% ipython --no-banner

In [1]: import numpy as np

In [2]: np.set_printoptions(precision=2, suppress=True, linewidth=200)

In [3]: rd = lambda a: np.round(a, 2) + 0

In [4]: A = np.load("block12.npy")

In [5]: A
Out[5]: 
array([[2, 6, 2, 6],
       [3, 2, 3, 2],
       [2, 6, 2, 6],
       [3, 2, 3, 2]])

In [6]: # rows 0 and 2 are equal

In [7]: np.abs(np.diag(np.linalg.qr(A)[1])) > 1e-9
Out[7]: array([ True,  True, False, False])

In [8]: np.allclose(A[:-1].T @ np.linalg.lstsq(A[:-1].T, A[-1])[0], A[-1])
Out[8]: True

In [9]: print(np.unique(A.round(6), axis=0).shape)
(2, 4)

In [10]: rd(A @ np.linalg.pinv(A) @ A)
Out[10]: 
array([[2., 6., 2., 6.],
       [3., 2., 3., 2.],
       [2., 6., 2., 6.],
       [3., 2., 3., 2.]])

In [11]: rd(np.trace(np.linalg.pinv(A) @ A))
Out[11]: np.float64(2.0)

In [12]: t3 = np.stack([A, 5 * A, A[::-1]])

In [13]: (t3 @ A.T).shape
Out[13]: (3, 4, 4)

In [14]: t3.sum(axis=0)
Out[14]: 
array([[15, 38, 15, 38],
       [20, 18, 20, 18],
       [15, 38, 15, 38],
       [20, 18, 20, 18]])

In [15]: rd(np.linalg.norm(t3, axis=(1, 2)))
Out[15]: array([14.56, 72.8 , 14.56])

In [16]: x = np.array([3, 2, 3, 3])

In [17]: A * x
Out[17]: 
array([[ 6, 12,  6, 18],
       [ 9,  4,  9,  6],
       [ 6, 12,  6, 18],
       [ 9,  4,  9,  6]])

In [18]: np.einsum("ij,j->i", A, x)
Out[18]: array([42, 28, 42, 28])

In [19]: np.linalg.norm(A @ x) <= np.linalg.norm(A, 2) * np.linalg.norm(x) + 1e-9
Out[19]: np.True_

In [20]: print(np.linalg.cond(A) > 100)
True

In [21]: m1 = np.array([[-1.0, 0.0, 0.0], [0.0, -1.0, -2.0], [0.0, -2.0, -1.0]])

In [22]: m1
Out[22]: 
array([[-1.,  0.,  0.],
       [ 0., -1., -2.],
       [ 0., -2., -1.]])

In [23]: vals, V = np.linalg.eigh(m1)

In [24]: rd(np.linalg.eigvalsh(m1 + 3 * np.eye(3)))
Out[24]: array([0., 2., 4.])

In [25]: rd(V.T @ m1 @ V)
Out[25]: 
array([[-3.,  0.,  0.],
       [ 0., -1.,  0.],
       [ 0.,  0.,  1.]])

In [26]: print((vals > 1e-8).sum(), (vals < -1e-8).sum())
1 2

In [27]: rd(np.linalg.eigvalsh(m1 @ m1))
Out[27]: array([1., 1., 9.])

In [28]: np.unique(vals.round(6) + 0, return_counts=True)[1]
Out[28]: array([1, 1, 1])

In [29]: M = np.load("case4.npy")

In [30]: M
Out[30]: 
array([[ 0.05,  0.87, -0.51,  0.05],
       [ 0.59,  0.61,  0.23,  1.3 ],
       [-0.1 , -1.06,  0.58, -0.15]])

In [31]: # looks like rank 2

In [32]: Y = M / np.sqrt((M ** 2).mean(axis=1, keepdims=True))

In [33]: rd(np.linalg.norm(Y, axis=1))
Out[33]: array([2., 2., 2.])

In [34]: rd(Y[1])
Out[34]: array([0.75, 0.78, 0.29, 1.66])

In [35]: Y = np.array([[-2, 0, 2], [1, -1, 0], [2, 0, 2], [1, 1, 1]])

In [36]: rd(np.einsum("ik,kj->ji", M, Y))
Out[36]: 
array([[-0.2 ,  1.19,  0.15],
       [-0.82,  0.69,  0.91],
       [-0.87,  2.94,  0.81]])

In [37]: rd(M @ Y)
Out[37]: 
array([[-0.2 , -0.82, -0.87],
       [ 1.19,  0.69,  2.94],
       [ 0.15,  0.91,  0.81]])

In [38]: np.linalg.matrix_rank(np.vstack([M, Y.T]))
Out[38]: np.int64(4)

In [39]: np.vstack([M, Y.T]).shape
Out[39]: (6, 4)

In [40]: rd(np.einsum("ik,kj->ij", M, Y))
Out[40]: 
array([[-0.2 , -0.82, -0.87],
       [ 1.19,  0.69,  2.94],
       [ 0.15,  0.91,  0.81]])

In [41]: Uu, s, Vh = np.linalg.svd(M)

In [42]: V = Vh[:(s > 1e-8).sum()]

In [43]: rng = np.random.default_rng(91540)

In [44]: x = M[0] + 2 * M[1] + rng.integers(2) * np.eye(4)[3]

In [45]: print(rd(x))
[ 1.23  2.09 -0.05  2.65]

In [46]: print(rd(V.T @ V))
[[ 0.15  0.09  0.1   0.33]
 [ 0.09  0.75 -0.4   0.15]
 [ 0.1  -0.4   0.36  0.25]
 [ 0.33  0.15  0.25  0.74]]

In [47]: rd(np.diag(V.T @ V))
Out[47]: array([0.15, 0.75, 0.36, 0.74])

In [48]: np.allclose(V.T @ V @ x, x)
Out[48]: True

In [49]: E = np.load("dump.npy")

In [50]: E
Out[50]: 
array([[12., -8., -8.],
       [ 9., -4., -9.],
       [ 7., -8., -3.]])

In [51]: proj = np.triu(np.array([[3, 1, 1], [1, 0, 1], [2, 2, 1]]), 1) + np.eye(3)

In [52]: Y = proj @ E @ np.linalg.inv(proj)

In [53]: rd(np.linalg.det(Y))
Out[53]: np.float64(-80.0)

In [54]: np.trace(Y), np.trace(E)
Out[54]: (np.float64(5.0), np.float64(5.0))

In [55]: rd(np.poly(Y))
Out[55]: array([  1.,  -5., -16.,  80.])

In [56]: Y = np.array([[1, 2], [-2, -1]])

In [57]: C = np.kron(Y, E)

In [58]: C
Out[58]: 
array([[ 12.,  -8.,  -8.,  24., -16., -16.],
       [  9.,  -4.,  -9.,  18.,  -8., -18.],
       [  7.,  -8.,  -3.,  14., -16.,  -6.],
       [-24.,  16.,  16., -12.,   8.,   8.],
       [-18.,   8.,  18.,  -9.,   4.,   9.],
       [-14.,  16.,   6.,  -7.,   8.,   3.]])

In [59]: print(C.shape)
(6, 6)

In [60]: X = np.load("a.npy")

In [61]: print(X)
[[-2 -2 -3  1]
 [ 6  6  9 -3]
 [-4 -4 -6  2]]

In [62]: r0 = np.array([-2, -2, -1])

In [63]: np.convolve(X[2], r0)
Out[63]: array([ 8, 16, 24, 12,  2, -2])

In [64]: np.array([np.convolve(row, r0, "same") for row in X])
Out[64]: 
array([[  8,  12,   6,   1],
       [-24, -36, -18,  -3],
       [ 16,  24,  12,   2]])

In [65]: print(np.polyval(r0, X[2]))
[-25 -25 -61 -13]

In [66]: np.correlate(X[2], X[0], "full")
Out[66]: array([-4,  8, 14, 36, 14,  8, -4])

In [67]: X.sum(axis=1)
Out[67]: array([ -6,  18, -12])

In [68]: X.mean(axis=0)
Out[68]: array([0., 0., 0., 0.])

In [69]: rd(np.linalg.norm(X))
Out[69]: np.float64(15.87)

In [70]: np.abs(X).max()
Out[70]: np.int64(9)

In [71]: X.shape
Out[71]: (3, 4)

In [72]: Uu, s, Vh = np.linalg.svd(X)

In [73]: V = Vh[:(s > 1e-8).sum()]

In [74]: x = X[0] + -3 * X[2] + rng.integers(2) * np.eye(4)[1]

In [75]: x
Out[75]: array([10., 10., 15., -5.])

In [76]: np.linalg.matrix_rank(np.vstack([X, x]))
Out[76]: np.int64(1)

In [77]: rd(np.diag(V.T @ V))
Out[77]: array([0.22, 0.22, 0.5 , 0.06])

In [78]: rd(V.T @ V)
Out[78]: 
array([[ 0.22,  0.22,  0.33, -0.11],
       [ 0.22,  0.22,  0.33, -0.11],
       [ 0.33,  0.33,  0.5 , -0.17],
       [-0.11, -0.11, -0.17,  0.06]])

In [79]: print(np.allclose(V.T @ V @ x, x))
True
